$ python -q
>>> import numpy as np
>>> import numpy.linalg as la
>>> np.set_printoptions(precision=2, suppress=True, linewidth=160)
>>> F = np.array([[4.0, 0.0], [0.0, 13.0]])
>>> # symmetric
>>> Uu, s, Vt = la.svd(F, full_matrices=False)
>>> Vt @ Vt.T
array([[1., 0.],
       [0., 1.]])
>>> evals, evecs = la.eig(F)
>>> F @ evecs[:, 0] - evals[0] * evecs[:, 0]
array([0., 0.])
>>> evals
array([ 4., 13.])
>>> np.sort(la.eigvals(F.T))
array([ 4., 13.])
>>> np.prod(evals)
np.float64(52.0)
>>> evals, evecs = la.eigh(F)
>>> x = np.array([1, -2])
>>> evecs * np.maximum(evals, 0) @ evecs.T
array([[ 4.,  0.],
       [ 0., 13.]])
>>> la.eigvalsh(F[1:, 1:])
array([13.])
>>> evecs * np.abs(evals) @ evecs.T
array([[ 4.,  0.],
       [ 0., 13.]])
>>> evecs * np.sqrt(evals) @ evecs.T
array([[2.  , 0.  ],
       [0.  , 3.61]])
>>> (np.sign(evecs[:, -1].round(6)) == np.sign(evecs[0, -1].round(6))).astype(int)
array([1, 0])
>>> E = np.loadtxt("layer12.csv", delimiter=",")
>>> E
array([[ 0.,  2.,  1.,  1.],
       [ 0.,  4.,  2.,  2.],
       [ 0., -2., -1., -1.]])
>>> # columns 2 and 3 are equal
>>> la.cond(E) > 100
np.True_
>>> M2 = E / la.norm(E, axis=1, keepdims=True)
>>> cov = M2 @ M2.T
>>> (cov - 2 * np.eye(3)).round(6).argmax(axis=1)
array([1, 0, 0])
>>> la.norm(M2, axis=1)
array([1., 1., 1.])
>>> np.degrees(np.arccos(np.clip(cov[2, 0], -1, 1)))
np.float64(180.0)
>>> cov
array([[ 1.,  1., -1.],
       [ 1.,  1., -1.],
       [-1., -1.,  1.]])
>>> la.norm(E, axis=1).argmax()
np.int64(1)
>>> np.round(la.norm(E, "nuc"), 2)
np.float64(6.0)
>>> rank = la.matrix_rank(E)
>>> rank
np.int64(1)
>>> ns = la.svd(E)[2][rank:].T
>>> [int(la.matrix_rank(np.delete(E, i, axis=0))) for i in range(3)]
[1, 1, 1]
>>> np.round(ns @ ns.T, 2) + 0
array([[ 1.  ,  0.  ,  0.  ,  0.  ],
       [ 0.  ,  0.33, -0.33, -0.33],
       [ 0.  , -0.33,  0.83, -0.17],
       [ 0.  , -0.33, -0.17,  0.83]])
>>> np.round(E @ ns, 2) + 0
array([[0., 0., 0.],
       [0., 0., 0.],
       [0., 0., 0.]])
>>> [int(la.matrix_rank(E[:i])) for i in range(1, len(E) + 1)]
[1, 1, 1]
>>> def softmax(z):
...     e = np.exp(z - z.max(axis=-1, keepdims=True))
...     return e / e.sum(axis=-1, keepdims=True)
... 
>>> np.round(softmax(10 * E[0]), 2) + 0
array([0., 1., 0., 0.])
>>> softmax(E[0])
array([0.07, 0.53, 0.2 , 0.2 ])
>>> scores = E @ E.T / np.sqrt(4)
>>> np.round(softmax(scores + np.triu(np.full(scores.shape, -np.inf), 1)), 2) + 0
array([[1., 0., 0.],
       [0., 1., 0.],
       [0., 0., 1.]])
>>> softmax(scores).round(6).argmax(axis=1)
array([1, 1, 2])
>>> arr = np.loadtxt("test10.csv", delimiter=",")
>>> arr
array([[ 0.,  3., -3.],
       [ 3.,  1.,  0.],
       [ 2.,  1.,  3.],
       [ 3.,  2.,  0.],
       [ 2.,  0.,  3.]])
>>> f, r1 = arr[2], arr[1]
>>> f @ f
np.float64(14.0)
>>> pr = (f @ r1) / (f @ f) * f
>>> np.round(la.norm(f + r1) ** 2 + la.norm(f - r1) ** 2, 2)
np.float64(48.0)
>>> (r1 - pr) @ f
np.float64(0.0)
>>> np.outer(f, r1)
array([[6., 2., 0.],
       [3., 1., 0.],
       [9., 3., 0.]])
>>> M2 = np.c_[arr[:, :2] @ np.array([[0, 0], [1, 0]]), np.array([3, -1, 2, 0, -2])]
>>> M2
array([[ 3.,  0.,  3.],
       [ 1.,  0., -1.],
       [ 1.,  0.,  2.],
       [ 2.,  0.,  0.],
       [ 0.,  0., -2.]])
>>> la.matrix_rank(np.c_[arr, M2])
np.int64(4)
>>> np.round(la.lstsq(arr, M2[:, 0])[0], 2) + 0
array([0., 1., 0.])
>>> np.round(la.norm(M2 - arr @ la.lstsq(arr, M2)[0], axis=0), 2) + 0
array([0.  , 0.  , 1.82])
>>> M2 = np.array([[0, -2, 1], [-2, -2, 2]])
>>> basis = np.kron(M2, arr)
>>> basis
array([[ 0.,  0., -0., -0., -6.,  6.,  0.,  3., -3.],
       [ 0.,  0.,  0., -6., -2., -0.,  3.,  1.,  0.],
       [ 0.,  0.,  0., -4., -2., -6.,  2.,  1.,  3.],
       [ 0.,  0.,  0., -6., -4., -0.,  3.,  2.,  0.],
       [ 0.,  0.,  0., -4., -0., -6.,  2.,  0.,  3.],
       [-0., -6.,  6., -0., -6.,  6.,  0.,  6., -6.],
       [-6., -2., -0., -6., -2., -0.,  6.,  2.,  0.],
       [-4., -2., -6., -4., -2., -6.,  4.,  2.,  6.],
       [-6., -4., -0., -6., -4., -0.,  6.,  4.,  0.],
       [-4., -0., -6., -4., -0., -6.,  4.,  0.,  6.]])
>>> np.round(la.norm(basis, 2), 2), round(float(la.norm(M2, 2) * la.norm(arr, 2)), 2)
(np.float64(24.58), 24.58)
>>> basis.shape
(10, 9)
>>> ang = np.radians(60)
>>> Rm = np.eye(3)
>>> Rm[0, 0] = Rm[1, 1] = np.cos(ang)
>>> Rm[0, 1], Rm[1, 0] = -np.sin(ang), np.sin(ang)
>>> Rm
array([[ 0.5 , -0.87,  0.  ],
       [ 0.87,  0.5 ,  0.  ],
       [ 0.  ,  0.  ,  1.  ]])
>>> M2 = arr @ Rm.T
>>> np.abs(M2 - arr).max(axis=0)
array([3.23, 2.1 , 0.  ])
>>> np.allclose(la.norm(arr, axis=1), la.norm(M2, axis=1))
True
>>> round(la.det(Rm), 2), np.trace(Rm)
(np.float64(1.0), np.float64(2.0))
>>> x = np.array([-3, -2, 2])
>>> target = Rm @ x
>>> target
array([ 0.23, -3.6 ,  2.  ])
>>> la.solve(Rm, -1 * target)
array([ 3.,  2., -2.])
>>> la.solve(Rm.T, Rm[1])
array([-0.,  1.,  0.])
>>> la.solve(Rm, target)
array([-3., -2.,  2.])
>>> K = np.array([[-2, 0, 0, 2], [0, 2, 2, 4], [-1, 1, 1, 3], [-1, 1, 1, 3]])
>>> # rank 2
>>> proj = np.triu(np.array([[1, 3, 1, 1], [0, 0, 4, 2], [5, 1, 4, 1], [3, 3, 2, 1]]), 1) + np.eye(4)
>>> M2 = proj @ K @ la.inv(proj)
>>> np.round(np.poly(M2), 2) + 0
array([ 1., -4., -8.,  0.,  0.])
>>> la.matrix_rank(M2)
np.int64(2)
>>> feats = np.load("case0.npy")
>>> feats
array([[1, 0, 0, 2],
       [7, 6, 3, 8],
       [5, 4, 2, 6],
       [0, 0, 0, 0],
       [0, 0, 0, 0],
       [7, 6, 3, 8],
       [0, 0, 0, 0],
       [1, 0, 0, 2],
       [0, 0, 0, 0],
       [7, 6, 3, 8],
       [0, 0, 0, 0],
       [0, 0, 0, 0],
       [0, 0, 0, 0],
       [7, 6, 3, 8],
       [5, 4, 2, 6],
       [0, 0, 0, 0],
       [0, 0, 0, 0],
       [7, 6, 3, 8],
       [0, 0, 0, 0],
       [3, 2, 1, 4],
       [1, 0, 0, 2],
       [0, 0, 0, 0]])
>>> # rows 3 and 4 are equal
>>> T = np.stack([feats, -2 * feats, feats[::-1]])
>>> la.norm(T, axis=(1, 2))
array([31.58, 63.15, 31.58])
>>> T.sum(axis=0)
array([[-1,  0,  0, -2],
       [-6, -6, -3, -6],
       [-2, -2, -1, -2],
       [ 0,  0,  0,  0],
       [ 7,  6,  3,  8],
       [-7, -6, -3, -8],
       [ 0,  0,  0,  0],
       [ 4,  4,  2,  4],
       [ 7,  6,  3,  8],
       [-7, -6, -3, -8],
       [ 0,  0,  0,  0],
       [ 0,  0,  0,  0],
       [ 7,  6,  3,  8],
       [-7, -6, -3, -8],
       [-4, -4, -2, -4],
       [ 0,  0,  0,  0],
       [ 7,  6,  3,  8],
       [-7, -6, -3, -8],
       [ 0,  0,  0,  0],
       [ 2,  2,  1,  2],
       [ 6,  6,  3,  6],
       [ 1,  0,  0,  2]])
>>> T.shape
(3, 22, 4)
>>> rank = la.matrix_rank(feats)
>>> rank
np.int64(2)
>>> ns = la.svd(feats)[2][rank:].T
>>> np.allclose(feats @ ns, 0)
True
>>> [int(la.matrix_rank(feats[:, :j + 1])) for j in range(4)]
[1, 2, 2, 2]
>>> [int(la.matrix_rank(feats[:i])) for i in range(1, len(feats) + 1)]
[1, 2, 2, 2, 2, 2, 2, 2, 2, 2, 2, 2, 2, 2, 2, 2, 2, 2, 2, 2, 2, 2]
>>> W0 = np.loadtxt("sample10.csv", delimiter=",")
>>> W0
array([[0., 0., 1., 1., 2.],
       [0., 0., 3., 0., 1.],
       [1., 3., 0., 0., 0.],
       [1., 0., 0., 0., 0.],
       [2., 1., 0., 0., 0.]])
>>> evals, evecs = la.eigh(W0)
>>> x = np.array([3, -3, 1, -3, -2])
>>> la.eigvalsh(W0[1:, 1:])
array([-3.16,  0.  ,  0.  ,  3.16])
